$ python -q
>>> import numpy as np
>>> np.set_printoptions(precision=3, suppress=True, linewidth=120)
>>> Z = 5 * np.array([[0.0, -0.1, 0.2], [0.3, 0.7, 0.2], [-0.9, 0.6, 2.2]])
>>> rng = np.random.default_rng(87)
>>> lab = rng.integers(0, 3, 13)
>>> m1 = Z[lab] + rng.normal(size=(13, 3))
>>> m1
array([[ 1.536,  5.084, -0.037],
       [ 0.664,  3.527,  0.508],
       [ 1.86 , -0.423, -0.135],
       [-3.917,  1.63 , 11.717],
       [ 1.093,  2.758,  0.664],
       [-1.341, -1.36 , -0.103],
       [-3.746,  3.883,  9.821],
       [ 0.773,  3.446,  2.111],
       [ 1.472,  3.429,  0.706],
       [ 0.276,  3.446,  1.189],
       [-0.396, -0.246,  2.009],
       [-0.696,  0.188,  1.92 ],
       [-4.423,  1.393, 12.839]])
>>> def softmax(z):
...     e = np.exp(z - z.max(axis=-1, keepdims=True))
...     return e / e.sum(axis=-1, keepdims=True)
... 
>>> softmax(m1).sum(axis=1)
array([1., 1., 1., 1., 1., 1., 1., 1., 1., 1., 1., 1., 1.])
>>> np.round(softmax(10 * m1[5]), 3) + 0
array([0., 0., 1.])
>>> print(softmax(m1[5] + 5))
[0.184 0.181 0.635]
>>> softmax(m1[5])
array([0.184, 0.181, 0.635])
>>> S = m1 @ m1.T / np.sqrt(3)
>>> softmax(S)[5] @ m1
array([-2.339,  0.124,  5.321])
>>> softmax(S).round(6).argmax(axis=1)
array([ 0,  0,  2, 12,  0,  5, 12,  6,  0,  6, 12, 12, 12])
>>> theta = np.radians(135)
>>> r_ = np.eye(3)
>>> r_[1, 1] = r_[2, 2] = np.cos(theta)
>>> r_[1, 2], r_[2, 1] = -np.sin(theta), np.sin(theta)
>>> print(r_)
[[ 1.     0.     0.   ]
 [ 0.    -0.707 -0.707]
 [ 0.     0.707 -0.707]]
>>> other = m1 @ r_.T
>>> print(np.linalg.svd(m1, compute_uv=False), np.linalg.svd(other, compute_uv=False))
[21.95   9.529  2.383] [21.95   9.529  2.383]
>>> np.allclose(m1 @ m1.T, other @ other.T)
True
>>> np.allclose(np.linalg.norm(m1, axis=1), np.linalg.norm(other, axis=1))
True
>>> T = np.stack([m1, 3 * m1, m1[::-1]])
>>> print(np.linalg.matrix_rank(T))
[3 3 3]
>>> print(np.linalg.matrix_rank(T.reshape(3, -1)))
2
>>> (T @ m1.T).shape
(3, 13, 13)
>>> np.einsum("bij,cij->bc", T, T)
array([[ 578.275, 1734.826,  173.885],
       [1734.826, 5204.478,  521.656],
       [ 173.885,  521.656,  578.275]])
>>> lab = m1[:, 1] > np.median(m1[:, 1])
>>> r0 = m1[lab].mean(axis=0) - m1[~lab].mean(axis=0)
>>> print(round((((m1 - m1.mean(axis=0)) @ r0 > 0) == lab).mean(), 3))
0.769
>>> lab.astype(int)
array([1, 1, 0, 0, 0, 0, 1, 1, 1, 1, 0, 0, 0])
>>> ((m1 - m1.mean(axis=0)) @ r0 > 0).astype(int)
array([1, 1, 1, 0, 1, 0, 0, 1, 1, 1, 0, 0, 0])
>>> d = np.linalg.norm(m1[:, None] - m1[None], axis=-1)
>>> d[1].round(6).argsort(kind="stable")[:4]
array([1, 9, 8, 4])
>>> np.linalg.norm(m1, axis=1)
array([ 5.311,  3.625,  1.913, 12.462,  3.04 ,  1.913, 11.206,  4.114,  3.798,  3.655,  2.062,  2.051, 13.65 ])
>>> d[1]
array([ 1.866,  0.   ,  4.177, 12.257,  0.894,  5.317, 10.311,  1.608,  0.838,  0.788,  4.196,  3.872, 13.508])
>>> print(np.linalg.matrix_rank(d ** 2))
5
>>> np.unravel_index(d.round(6).argmax(), d.shape)
(np.int64(0), np.int64(12))
>>> (d + 1e9 * np.eye(13)).round(6).argmin(axis=1)
array([ 8,  9, 10, 12,  8, 10,  3,  9,  4,  1, 11, 10,  3])
>>> feats = 0.5 ** np.abs(np.subtract.outer(np.arange(4), np.arange(4)))
>>> feats
array([[1.   , 0.5  , 0.25 , 0.125],
       [0.5  , 1.   , 0.5  , 0.25 ],
       [0.25 , 0.5  , 1.   , 0.5  ],
       [0.125, 0.25 , 0.5  , 1.   ]])
>>> left, sigma, vt = np.linalg.svd(feats, full_matrices=False)
>>> np.abs(left[:, 0]).round(6).argmax()
np.int64(1)
>>> sigma
array([2.086, 1.   , 0.539, 0.375])
>>> print((sigma > 1e-8).sum())
4
>>> left.shape, sigma.shape, vt.shape
((4, 4), (4,), (4, 4))
>>> round(float(np.sqrt((sigma ** 2).sum())), 3), round(float(np.linalg.norm(feats)), 3)
(2.404, 2.404)
>>> L = np.linalg.cholesky(feats)
>>> round(np.prod(np.diag(L)) ** 2, 3), round(np.linalg.det(feats), 3)
(np.float64(0.422), np.float64(0.422))
>>> np.linalg.eigvalsh(feats).min() > 0
np.True_
>>> print(L)
[[1.    0.    0.    0.   ]
 [0.5   0.866 0.    0.   ]
 [0.25  0.433 0.866 0.   ]
 [0.125 0.217 0.433 0.866]]
>>> feats / np.sqrt(np.outer(np.diag(feats), np.diag(feats)))
array([[1.   , 0.5  , 0.25 , 0.125],
       [0.5  , 1.   , 0.5  , 0.25 ],
       [0.25 , 0.5  , 1.   , 0.5  ],
       [0.125, 0.25 , 0.5  , 1.   ]])
>>> A = np.loadtxt("dump.csv", delimiter=",")
>>> A
array([[ 0.371,  3.812, -1.904],
       [ 0.981,  0.467,  2.314],
       [ 1.59 ,  1.83 , -1.45 ]])
>>> x = np.array([-2, -5, 5])
>>> rhs = A @ x
>>> print(rhs)
[-29.322   7.273 -19.58 ]
>>> np.linalg.solve(A, rhs)
array([-2., -5.,  5.])
>>> np.round(np.linalg.solve(A, A[:, 1]), 3) + 0
array([0., 1., 0.])
>>> np.linalg.solve(A, rhs + A[:, 2])
array([-2., -5.,  6.])
>>> lab = rng.permutation(3)
>>> lab
array([1, 2, 0])
>>> other = A[lab][:, lab]
>>> np.diag(other)
array([ 0.467, -1.45 ,  0.371])
>>> print(np.allclose(other, A))
False
>>> np.linalg.norm(A, axis=1)
array([4.277, 2.556, 2.825])
>>> round(float(A[1] @ A[2]), 3)
-0.941
>>> round(np.linalg.norm(A) ** 2 / np.linalg.norm(A, 2) ** 2, 3)
np.float64(1.313)
>>> round(float(np.linalg.norm(A, "nuc")), 3)
8.749
>>> r0 = np.array([-1, 1, 2])
>>> np.polyval(r0, A[2])
array([ 1.062,  0.481, -1.553])
>>> print(np.cross(A[2, :3], A[0, :3]))
[2.043 2.489 5.382]
>>> np.convolve(A[2], r0)
array([-1.59, -0.24,  6.46,  2.21, -2.9 ])
>>> np.correlate(A[2], A[0], "full")
array([-3.027,  2.577, 10.327, -4.848, -0.538])
>>> F = np.load("layer5.npy")
>>> F
array([[-0.332,  0.77 , -0.436,  0.328],
       [-0.706, -0.569, -0.414,  0.069],
       [ 0.042,  0.153, -0.43 , -0.889],
       [ 0.623, -0.245, -0.674,  0.312]])
>>> other = F / np.linalg.norm(F, axis=1, keepdims=True)
>>> cov = other @ other.T
>>> (cov - 2 * np.eye(4)).round(6).argmax(axis=1)
array([1, 0, 0, 0])
>>> cov[0].round(3) + 0
array([1., 0., 0., 0.])
>>> q, evecs = np.linalg.qr(F[:, :2])[0], np.linalg.qr(F[:, 2:])[0]
>>> sigma = np.linalg.svd(q.T @ evecs, compute_uv=False)
>>> sigma.round(3) + 0
array([0., 0.])
>>> print(np.round(np.linalg.norm(q @ q.T - evecs @ evecs.T, 2), 3))
1.0
>>> np.degrees(np.arccos(sigma.clip(0, 1)))
array([90., 90.])
>>> mat = np.diag(np.array([1, 1, 1, 2])) + -3 * np.eye(4, k=1) + -3 * np.eye(4, k=-1)
>>> mat
array([[ 1., -3.,  0.,  0.],
       [-3.,  1., -3.,  0.],
       [ 0., -3.,  1., -3.],
       [ 0.,  0., -3.,  2.]])
>>> mat.mean(axis=0)
array([-0.5 , -1.25, -1.25, -0.25])
>>> mat.sum(axis=0)
array([-2., -5., -5., -1.])
>>> np.unravel_index(np.abs(mat).argmax(), mat.shape)
(np.int64(0), np.int64(1))
>>> np.linalg.svd(mat, compute_uv=False)
array([6.023, 3.738, 3.237, 0.521])
>>> round(float(np.linalg.norm(mat)), 3)
7.81
>>> other = np.array([[0], [0], [0], [2]])
>>> Z = np.array([[1, 2, 0]])
>>> M = other @ Z
>>> M
array([[0, 0, 0],
       [0, 0, 0],
       [0, 0, 0],
       [2, 4, 0]])
>>> np.argsort(-np.linalg.norm(M, axis=0).round(6), kind="stable")[:3]
array([1, 0, 2])
>>> print(np.linalg.cond(M) > 100)
True
>>> left, sigma, vt = np.linalg.svd(M)
>>> print(np.argmax(sigma[:-1] / (sigma[1:] + 1e-6)) + 1)
1
>>> sigma
array([4.472, 0.   , 0.   ])
>>> other = left[:, :1] @ np.diag(sigma[:1]) @ vt[:1]
>>> print(round(float(np.linalg.norm(M - other, 2)), 3), sigma[1])
0.0 0.0
>>> other
array([[0., 0., 0.],
       [0., 0., 0.],
       [0., 0., 0.],
       [2., 4., 0.]])
>>> np.linalg.matrix_rank(other)
np.int64(1)
>>> x = np.array([0, -3, 2])
>>> other @ np.eye(3)[2]
array([0., 0., 0., 0.])
>>> np.einsum("ij,j->i", other, x)
array([  0.,   0.,   0., -12.])
>>> print(other * x)
[[  0.  -0.   0.]
 [  0.  -0.   0.]
 [  0.  -0.   0.]
 [  0. -12.   0.]]
>>> other @ np.ones(3)
array([0., 0., 0., 6.])
>>> left, sigma, vt = np.linalg.svd(M)
>>> evecs = vt[:(sigma > 1e-8).sum()]
>>> x = M[3] + -3 * M[1] + rng.integers(2) * np.eye(3)[1]
>>> x
array([2., 5., 0.])
>>> evecs.T @ evecs
array([[0.2, 0.4, 0. ],
       [0.4, 0.8, 0. ],
       [0. , 0. , 0. ]])
>>> K = np.array([[74, -36, 14, 26],
...     [-36, 40, 12, -12],
...     [14, 12, 107, 35],
...     [26, -12, 35, 19]])
>>> K
array([[ 74, -36,  14,  26],
       [-36,  40,  12, -12],
       [ 14,  12, 107,  35],
       [ 26, -12,  35,  19]])
>>> other = np.array([[-1, 2, 1], [0, 1, -1]])
>>> Z = np.kron(other, K)
>>> Z
array([[ -74,   36,  -14,  -26,  148,  -72,   28,   52,   74,  -36,   14,   26],
       [  36,  -40,  -12,   12,  -72,   80,   24,  -24,  -36,   40,   12,  -12],
       [ -14,  -12, -107,  -35,   28,   24,  214,   70,   14,   12,  107,   35],
       [ -26,   12,  -35,  -19,   52,  -24,   70,   38,   26,  -12,   35,   19],
       [   0,    0,    0,    0,   74,  -36,   14,   26,  -74,   36,  -14,  -26],
       [   0,    0,    0,    0,  -36,   40,   12,  -12,   36,  -40,  -12,   12],
       [   0,    0,    0,    0,   14,   12,  107,   35,  -14,  -12, -107,  -35],
       [   0,    0,    0,    0,   26,  -12,   35,   19,  -26,   12,  -35,  -19]])
>>> theta = np.deg2rad(120)
>>> X = np.eye(3)
>>> X[np.ix_([1, 0], [1, 0])] = [[np.cos(theta), -np.sin(theta)], [np.sin(theta), np.cos(theta)]]
>>> X
array([[-0.5  ,  0.866,  0.   ],
       [-0.866, -0.5  ,  0.   ],
       [ 0.   ,  0.   ,  1.   ]])
>>> lab = rng.permutation(3)
>>> print(lab)
[0 2 1]
>>> other = X[lab][:, lab]
>>> np.round(np.trace(other), 3)
np.float64(0.0)
>>> print(np.sort(np.abs(np.linalg.eigvals(other))))
[1. 1. 1.]
>>> other
array([[-0.5  ,  0.   ,  0.866],
       [ 0.   ,  1.   ,  0.   ],
       [-0.866,  0.   , -0.5  ]])
>>> round(np.linalg.det(other), 3), round(float(np.linalg.det(X[lab])), 3)
(np.float64(1.0), -1.0)
>>> np.allclose(other, X)
False
>>> x = np.array([-2, 0, 1])
>>> print(np.sign((X @ x).round(6)))
[1. 1. 1.]
>>> (X * x).sum(axis=1)
array([1.   , 1.732, 1.   ])
>>> np.einsum("ij,j->i", X, x)
array([1.   , 1.732, 1.   ])
>>> print(X @ x)
[1.    1.732 1.   ]
>>> print(X @ (2 * x))
[2.    3.464 2.   ]
>>> X * x
array([[ 1.   ,  0.   ,  0.   ],
       [ 1.732, -0.   ,  0.   ],
       [-0.   ,  0.   ,  1.   ]])
>>> round(float(np.linalg.det(X[::-1])), 3)
-1.0
>>> round(float(np.einsum("ij,ji->", X, X)), 3)
-0.0
>>> np.linalg.eigvals(X)
array([-0.5+0.866j, -0.5-0.866j,  1. +0.j   ])
>>> np.round(np.poly(X), 3) + 0
array([ 1.,  0.,  0., -1.])
>>> np.kron(np.eye(2, dtype=int), X)
array([[-0.5  ,  0.866,  0.   , -0.   ,  0.   ,  0.   ],
       [-0.866, -0.5  ,  0.   , -0.   , -0.   ,  0.   ],
       [ 0.   ,  0.   ,  1.   ,  0.   ,  0.   ,  0.   ],
       [-0.   ,  0.   ,  0.   , -0.5  ,  0.866,  0.   ],
       [-0.   , -0.   ,  0.   , -0.866, -0.5  ,  0.   ],
       [ 0.   ,  0.   ,  0.   ,  0.   ,  0.   ,  1.   ]])
>>> np.round(np.linalg.eigvals(X).sum().real, 3)
np.float64(0.0)
>>> X @ X
array([[-0.5  , -0.866,  0.   ],
       [ 0.866, -0.5  ,  0.   ],
       [ 0.   ,  0.   ,  1.   ]])
>>> print(np.allclose(X @ X.T, X.T @ X))
True
>>> np.sort(np.abs(np.linalg.eigvals(X)))
array([1., 1., 1.])
>>> (X + X.T) / 2
array([[-0.5,  0. ,  0. ],
       [ 0. , -0.5,  0. ],
       [ 0. ,  0. ,  1. ]])
